In [1]: import numpy as np

In [2]: import numpy.linalg as la

In [3]: np.set_printoptions(suppress=True, linewidth=160)

In [4]: J, _ = la.qr(np.array([[-1.3, 0.0, 0.9, 1.0, 0.0, -0.6, -0.8, 1.4, -0.9, -0.1],
   ...:     [0.0, -0.8, 1.4, 0.8, 1.0, -1.9, 0.0, -1.1, -1.1, 2.4],
   ...:     [0.0, 1.4, -0.4, 0.4, 0.3, 0.3, 0.7, -0.1, -0.4, -0.2],
   ...:     [-0.7, -0.4, 1.0, -0.2, 0.8, -0.7, 0.1, -0.4, -1.1, -2.4],
   ...:     [-0.3, -0.6, -0.1, 0.4, -1.9, 0.6, -0.3, 1.0, 0.4, -1.0],
   ...:     [-1.5, -0.6, 2.3, -0.3, 1.0, 0.6, 1.4, 0.1, 1.0, -0.8],
   ...:     [1.5, -1.7, -2.0, 0.1, 0.4, -1.1, -0.1, 0.3, 1.9, 0.7],
   ...:     [0.5, 0.0, 1.0, -0.9, -0.1, 0.6, 1.4, 0.7, -0.5, 0.7],
   ...:     [-0.8, 0.4, 0.7, 1.4, -0.5, 0.4, 0.5, -0.9, -0.1, -0.4],
   ...:     [-0.5, -1.3, -0.2, 0.3, 0.3, 0.7, -0.6, 0.0, -0.9, -0.8]]))

In [5]: J.round(1) + 0
Out[5]: 
array([[-0.5,  0. ,  0.2,  0.2,  0. ,  0.4,  0. , -0.7,  0. , -0.2],
       [ 0. , -0.3, -0.6,  0.6,  0.2,  0.2,  0.2,  0.1,  0. ,  0.4],
       [ 0. ,  0.5,  0.1,  0.2,  0.3, -0.2, -0.4, -0.2, -0.4,  0.5],
       [-0.2, -0.2, -0.1, -0.2,  0.2,  0.4, -0.3,  0.3, -0.7, -0.2],
       [-0.1, -0.2,  0.2,  0.1, -0.8,  0.1, -0.3,  0. , -0.2,  0.4],
       [-0.5, -0.3, -0.3, -0.3,  0.2, -0.3, -0.4,  0. ,  0.4,  0.2],
       [ 0.5, -0.5,  0.2,  0.2,  0.2,  0. , -0.5, -0.2,  0.1, -0.1],
       [ 0.2,  0. , -0.6, -0.2, -0.3, -0.3,  0. , -0.4, -0.3, -0.2],
       [-0.3,  0.1,  0. ,  0.6, -0.2, -0.4, -0.2,  0.3,  0. , -0.5],
       [-0.2, -0.5,  0.3, -0.1,  0.1, -0.5,  0.5, -0.1, -0.4,  0.1]])

In [6]: # orthonormal columns

In [7]: other = la.inv(J)

In [8]: np.round(la.det(J) * other, 1) + 0
Out[8]: 
array([[ 0.5,  0. ,  0. ,  0.2,  0.1,  0.5, -0.5, -0.2,  0.3,  0.2],
       [ 0. ,  0.3, -0.5,  0.2,  0.2,  0.3,  0.5,  0. , -0.1,  0.5],
       [-0.2,  0.6, -0.1,  0.1, -0.2,  0.3, -0.2,  0.6,  0. , -0.3],
       [-0.2, -0.6, -0.2,  0.2, -0.1,  0.3, -0.2,  0.2, -0.6,  0.1],
       [ 0. , -0.2, -0.3, -0.2,  0.8, -0.2, -0.2,  0.3,  0.2, -0.1],
       [-0.4, -0.2,  0.2, -0.4, -0.1,  0.3,  0. ,  0.3,  0.4,  0.5],
       [ 0. , -0.2,  0.4,  0.3,  0.3,  0.4,  0.5,  0. ,  0.2, -0.5],
       [ 0.7, -0.1,  0.2, -0.3,  0. ,  0. ,  0.2,  0.4, -0.3,  0.1],
       [ 0. ,  0. ,  0.4,  0.7,  0.2, -0.4, -0.1,  0.3,  0. ,  0.4],
       [ 0.2, -0.4, -0.5,  0.2, -0.4, -0.2,  0.1,  0.2,  0.5, -0.1]])

In [9]: round(la.cond(J), 1)
Out[9]: np.float64(1.0)

In [10]: np.round(J @ other, 1) + 0
Out[10]: 
array([[1., 0., 0., 0., 0., 0., 0., 0., 0., 0.],
       [0., 1., 0., 0., 0., 0., 0., 0., 0., 0.],
       [0., 0., 1., 0., 0., 0., 0., 0., 0., 0.],
       [0., 0., 0., 1., 0., 0., 0., 0., 0., 0.],
       [0., 0., 0., 0., 1., 0., 0., 0., 0., 0.],
       [0., 0., 0., 0., 0., 1., 0., 0., 0., 0.],
       [0., 0., 0., 0., 0., 0., 1., 0., 0., 0.],
       [0., 0., 0., 0., 0., 0., 0., 1., 0., 0.],
       [0., 0., 0., 0., 0., 0., 0., 0., 1., 0.],
       [0., 0., 0., 0., 0., 0., 0., 0., 0., 1.]])

In [11]: O, evecs = la.qr(J[:, :5])[0], la.qr(J[:, 5:])[0]

In [12]: s = la.svd(O.T @ evecs, compute_uv=False)

In [13]: s.round(1) + 0
Out[13]: array([0., 0., 0., 0., 0.])

In [14]: (s > 0.9).sum()
Out[14]: np.int64(0)

In [15]: np.round(np.degrees(np.arccos(s.clip(0, 1))), 1)
Out[15]: array([90., 90., 90., 90., 90.])

In [16]: other = J / la.norm(J, axis=1, keepdims=True)

In [17]: cov = other @ other.T

In [18]: cov.round(1) + 0
Out[18]: 
array([[1., 0., 0., 0., 0., 0., 0., 0., 0., 0.],
       [0., 1., 0., 0., 0., 0., 0., 0., 0., 0.],
       [0., 0., 1., 0., 0., 0., 0., 0., 0., 0.],
       [0., 0., 0., 1., 0., 0., 0., 0., 0., 0.],
       [0., 0., 0., 0., 1., 0., 0., 0., 0., 0.],
       [0., 0., 0., 0., 0., 1., 0., 0., 0., 0.],
       [0., 0., 0., 0., 0., 0., 1., 0., 0., 0.],
       [0., 0., 0., 0., 0., 0., 0., 1., 0., 0.],
       [0., 0., 0., 0., 0., 0., 0., 0., 1., 0.],
       [0., 0., 0., 0., 0., 0., 0., 0., 0., 1.]])

In [19]: (np.abs(cov) > 0.9).astype(int)
Out[19]: 
array([[1, 0, 0, 0, 0, 0, 0, 0, 0, 0],
       [0, 1, 0, 0, 0, 0, 0, 0, 0, 0],
       [0, 0, 1, 0, 0, 0, 0, 0, 0, 0],
       [0, 0, 0, 1, 0, 0, 0, 0, 0, 0],
       [0, 0, 0, 0, 1, 0, 0, 0, 0, 0],
       [0, 0, 0, 0, 0, 1, 0, 0, 0, 0],
       [0, 0, 0, 0, 0, 0, 1, 0, 0, 0],
       [0, 0, 0, 0, 0, 0, 0, 1, 0, 0],
       [0, 0, 0, 0, 0, 0, 0, 0, 1, 0],
       [0, 0, 0, 0, 0, 0, 0, 0, 0, 1]])

In [20]: np.round(la.norm(other, axis=1), 1)
Out[20]: array([1., 1., 1., 1., 1., 1., 1., 1., 1., 1.])
